In [1]: import numpy as np

In [2]: np.set_printoptions(suppress=True, linewidth=160)

In [3]: tidy = lambda a: np.round(a, 2) + 0

In [4]: r0 = np.array([-2, -2, -1])

In [5]: M = np.array([np.roll(r0, i) for i in range(3)])

In [6]: M
Out[6]: 
array([[-2, -2, -1],
       [-1, -2, -2],
       [-2, -1, -2]])

In [7]: q, vecs = np.linalg.qr(M[:, :2])[0], np.linalg.qr(M[:, 2:])[0]

In [8]: sig = np.linalg.svd(q.T @ vecs, compute_uv=False)

In [9]: (sig > 0.9).sum()
Out[9]: np.int64(1)

In [10]: tidy(np.linalg.norm(q @ q.T - vecs @ vecs.T, 2))
Out[10]: np.float64(1.0)

In [11]: tidy(sig)
Out[11]: array([0.91])

In [12]: tidy(np.degrees(np.arccos(sig.clip(0, 1))))
Out[12]: array([23.84])

In [13]: M2 = np.array([[8, -3], [9, 3]])

In [14]: C = np.kron(M2, M)

In [15]: C.shape
Out[15]: (6, 6)

In [16]: np.linalg.matrix_rank(C)
Out[16]: np.int64(6)

In [17]: C
Out[17]: 
array([[-16, -16,  -8,   6,   6,   3],
       [ -8, -16, -16,   3,   6,   6],
       [-16,  -8, -16,   6,   3,   6],
       [-18, -18,  -9,  -6,  -6,  -3],
       [ -9, -18, -18,  -3,  -6,  -6],
       [-18,  -9, -18,  -6,  -3,  -6]])

In [18]: tidy(np.linalg.det(2 * M)), tidy(np.linalg.det(M))
Out[18]: (np.float64(-40.0), np.float64(-5.0))

In [19]: tidy(np.poly(M))
Out[19]: array([1., 6., 6., 5.])

In [20]: np.einsum("ii->", M)
Out[20]: np.int64(-6)

In [21]: tidy(np.linalg.eigvals(M).sum().real)
Out[21]: np.float64(-6.0)

In [22]: np.kron(np.eye(2, dtype=int), M)
Out[22]: 
array([[-2, -2, -1,  0,  0,  0],
       [-1, -2, -2,  0,  0,  0],
       [-2, -1, -2,  0,  0,  0],
       [ 0,  0,  0, -2, -2, -1],
       [ 0,  0,  0, -1, -2, -2],
       [ 0,  0,  0, -2, -1, -2]])

In [23]: M @ (-1.0) ** np.arange(3)
Out[23]: array([-1., -1., -3.])

In [24]: (M @ M)[0]
Out[24]: array([8, 9, 8])

In [25]: Uu, sig, Vh = np.linalg.svd(M, full_matrices=False)

In [26]: tidy(Vh @ Vh.T)
Out[26]: 
array([[1., 0., 0.],
       [0., 1., 0.],
       [0., 0., 1.]])

In [27]: Uu.shape, sig.shape, Vh.shape
Out[27]: ((3, 3), (3,), (3, 3))

In [28]: tidy(np.abs(Vh[0]))
Out[28]: array([0.58, 0.58, 0.58])

In [29]: (sig > 1e-8).sum()
Out[29]: np.int64(3)

In [30]: tidy(Uu.T @ Uu)
Out[30]: 
array([[1., 0., 0.],
       [0., 1., 0.],
       [0., 0., 1.]])

In [31]: tidy(np.cumsum(sig ** 2) / np.sum(sig ** 2))
Out[31]: array([0.93, 0.96, 1.  ])

In [32]: tidy(np.sqrt((sig ** 2).sum())), tidy(np.linalg.norm(M))
Out[32]: (np.float64(5.2), np.float64(5.2))

In [33]: F = np.load("sample13.npy")

In [34]: F
Out[34]: 
array([[ 9,  0,  2,  1],
       [ 3, -2,  0,  0],
       [-3,  0, -1,  2],
       [ 0, -3,  1,  7]])

In [35]: M2 = F / np.sqrt((F ** 2).mean(axis=1, keepdims=True))

In [36]: np.linalg.matrix_rank(F - F.mean(axis=1, keepdims=True))
Out[36]: np.int64(3)

In [37]: tidy(np.linalg.norm(M2, axis=1))
Out[37]: array([2., 2., 2., 2.])

In [38]: feats = np.array([[-2, -1, 1], [1, -1, -1], [0, -1, -2], [2, -5, -3]])

In [39]: vec = np.array([1, 2, 1])

In [40]: target = feats @ vec

In [41]: tidy(np.linalg.lstsq(feats, target)[0])
Out[41]: array([1., 2., 1.])

In [42]: tidy(np.linalg.solve(feats.T @ feats, feats.T @ target))
Out[42]: array([1., 2., 1.])

In [43]: rng = np.random.default_rng(27)

In [44]: target = target + 0.05 * rng.normal(size=4)

In [45]: tidy(target)
Out[45]: array([ -2.94,  -1.96,  -3.95, -11.05])

In [46]: beta, *_ = np.linalg.lstsq(feats, target)

In [47]: tidy(feats.T @ (target - feats @ beta))
Out[47]: array([0., 0., 0.])

In [48]: [round(float(np.linalg.norm(np.linalg.solve(feats.T @ feats + lam * np.eye(3), feats.T @ target))), 2) for lam in (0, 1, 10, 100)]
Out[48]: [2.43, 2.2, 1.54, 0.54]

In [49]: M2 = feats / np.sqrt((feats ** 2).mean(axis=1, keepdims=True))

In [50]: tidy(M2[0])
Out[50]: array([-1.41, -0.71,  0.71])

In [51]: np.linalg.matrix_rank(M2) == np.linalg.matrix_rank(feats)
Out[51]: np.True_

In [52]: C2 = feats.T @ feats

In [53]: np.trace(C2), (feats ** 2).sum()
Out[53]: (np.int64(52), np.int64(52))

In [54]: tidy(np.linalg.svd(feats, compute_uv=False) ** 2)
Out[54]: array([44.17,  6.18,  1.65])

In [55]: C2
Out[55]: 
array([[ 9, -9, -9],
       [-9, 28, 17],
       [-9, 17, 15]])

In [56]: (feats @ feats.T).shape
Out[56]: (4, 4)

In [57]: np.allclose(C2, C2.T)
Out[57]: True

In [58]: np.diag(C2)
Out[58]: array([ 9, 28, 15])

In [59]: tidy(np.linalg.eigvalsh(C2)[::-1])
Out[59]: array([44.17,  6.18,  1.65])
